% python3 -q
>>> import numpy as np
>>> from numpy import linalg as LA
>>> np.set_printoptions(suppress=True, linewidth=100)
>>> rnd = lambda a: np.round(a, 3) + 0
>>> J = np.loadtxt("mat.csv", delimiter=",")
>>> J
array([[-2.,  1., -2., -1., -2., -1.,  0.,  0., -1., -1.,  0., -1.,  0.,  2.,  0.],
       [ 1., -2.,  1., -2., -1., -2., -1.,  0.,  0., -1., -1.,  0., -1.,  0.,  2.],
       [-2.,  1., -2.,  1., -2., -1., -2., -1.,  0.,  0., -1., -1.,  0., -1.,  0.],
       [-1., -2.,  1., -2.,  1., -2., -1., -2., -1.,  0.,  0., -1., -1.,  0., -1.],
       [-2., -1., -2.,  1., -2.,  1., -2., -1., -2., -1.,  0.,  0., -1., -1.,  0.],
       [-1., -2., -1., -2.,  1., -2.,  1., -2., -1., -2., -1.,  0.,  0., -1., -1.],
       [ 0., -1., -2., -1., -2.,  1., -2.,  1., -2., -1., -2., -1.,  0.,  0., -1.],
       [ 0.,  0., -1., -2., -1., -2.,  1., -2.,  1., -2., -1., -2., -1.,  0.,  0.],
       [-1.,  0.,  0., -1., -2., -1., -2.,  1., -2.,  1., -2., -1., -2., -1.,  0.],
       [-1., -1.,  0.,  0., -1., -2., -1., -2.,  1., -2.,  1., -2., -1., -2., -1.],
       [ 0., -1., -1.,  0.,  0., -1., -2., -1., -2.,  1., -2.,  1., -2., -1., -2.],
       [-1.,  0., -1., -1.,  0.,  0., -1., -2., -1., -2.,  1., -2.,  1., -2., -1.],
       [ 0., -1.,  0., -1., -1.,  0.,  0., -1., -2., -1., -2.,  1., -2.,  1., -2.],
       [ 2.,  0., -1.,  0., -1., -1.,  0.,  0., -1., -2., -1., -2.,  1., -2.,  1.],
       [ 0.,  2.,  0., -1.,  0., -1., -1.,  0.,  0., -1., -2., -1., -2.,  1., -2.]])
>>> # equal to its transpose
>>> np.allclose(J @ J.T, J.T @ J)
True
>>> print(rnd(np.abs(LA.eigvals(J)).max()))
11.601
>>> x = np.array([-1, 3, 2, 2, -5, -2, -2, -1, -2, -3, -4, -3, -2, 0, 5])
>>> rhs = J @ x
>>> rhs
array([19., 21., 27., -2., 19., -5., 15., 19., 30., 14.,  2.,  4.,  7., 24., 16.])
>>> rnd(LA.solve(J.T, J[4]))
array([0., 0., 0., 0., 1., 0., 0., 0., 0., 0., 0., 0., 0., 0., 0.])
>>> rnd(LA.solve(J, J[:, 6]))
array([0., 0., 0., 0., 0., 0., 1., 0., 0., 0., 0., 0., 0., 0., 0.])
>>> A2 = np.array([[1, 1, 2],
...     [2, 0, 0],
...     [0, 1, 1],
...     [0, 1, 1],
...     [1, 1, 2],
...     [1, 2, 1],
...     [1, 0, 2],
...     [1, 2, 1],
...     [0, 0, 1],
...     [2, 2, 2],
...     [2, 2, 0],
...     [0, 1, 0],
...     [1, 2, 1],
...     [0, 2, 1],
...     [0, 1, 2]])
>>> np.einsum("ij->j", J)
array([ -8.,  -7., -11., -12., -13., -14., -13., -12., -13., -14., -13., -12., -11.,  -7.,  -8.])
>>> np.einsum("ij,ij->i", J, J)
array([22., 23., 23., 24., 27., 28., 27., 26., 27., 28., 27., 24., 23., 23., 22.])
>>> np.einsum("ik,kj->ji", J, A2)
array([[ -5., -12.,  -8., -10., -11., -13., -10., -11.,  -9., -12., -10.,  -5., -12.,  -5.,  -6.],
       [ -8.,  -9., -14., -13., -11., -20.,  -9., -22., -13., -21., -14., -14., -13., -11., -14.],
       [-13.,  -4., -16., -11., -19., -13., -15., -11., -14., -18., -14., -16., -13.,  -4., -11.]])
>>> A2.T @ J.T
array([[ -5., -12.,  -8., -10., -11., -13., -10., -11.,  -9., -12., -10.,  -5., -12.,  -5.,  -6.],
       [ -8.,  -9., -14., -13., -11., -20.,  -9., -22., -13., -21., -14., -14., -13., -11., -14.],
       [-13.,  -4., -16., -11., -19., -13., -15., -11., -14., -18., -14., -16., -13.,  -4., -11.]])
